% python3 -q
>>> import numpy as np
>>> import numpy.linalg as la
>>> np.set_printoptions(precision=2, suppress=True, linewidth=200, legacy="1.25")
>>> feats = np.load("case4.npy")
>>> feats
array([[  6.34, -24.47,   0.85],
       [ -1.38,   8.31,   5.59],
       [  4.65,  -2.9 ,   3.78],
       [  5.48,  10.32,   4.12],
       [ -2.39, -10.12,  15.77],
       [  2.29,   5.02, -10.57],
       [  0.55,  -1.56,   6.2 ],
       [  0.75,  -3.5 ,   0.19],
       [  4.58,  -0.26,   9.79],
       [  5.56,  -6.2 ,   8.21],
       [ -3.38, -10.33, -11.42],
       [  0.7 ,  -4.81,  12.72],
       [  1.6 ,  16.49,  -7.01],
       [ -4.14,  -7.84,  -5.75]])
>>> D = la.norm(feats[:, None] - feats[None], axis=-1)
>>> np.unravel_index(D.round(6).argmax(), D.shape)
(0, 12)
>>> D.shape
(14, 14)
>>> D[:5, :5]
array([[ 0.  , 34.01, 21.83, 34.95, 22.47],
       [34.01,  0.  , 12.86,  7.3 , 21.08],
       [21.83, 12.86,  0.  , 13.25, 15.67],
       [34.95,  7.3 , 13.25,  0.  , 24.81],
       [22.47, 21.08, 15.67, 24.81,  0.  ]])
>>> (D + 1e9 * np.eye(14)).round(6).argmin(axis=1)
array([ 9,  3,  6,  1, 11, 12,  2,  2,  6,  2, 13,  8,  5, 10])
>>> la.matrix_rank(D ** 2)
5
>>> D.mean(axis=1).argmax()
0
>>> Xc = feats - feats.mean(axis=0)
>>> V = la.svd(Xc)[2][:2]
>>> M2 = Xc - Xc @ V.T @ V
>>> round(float(la.norm(M2) / la.norm(Xc)), 2)
0.25
>>> M2.std(axis=0)
array([3.23, 0.08, 0.35])
>>> (Xc @ V.T).std(axis=0)
array([10.02,  7.93])
>>> M2 = feats / np.sqrt((feats ** 2).mean(axis=1, keepdims=True))
>>> la.matrix_rank(feats - feats.mean(axis=1, keepdims=True))
2
>>> la.matrix_rank(M2) == la.matrix_rank(feats)
True
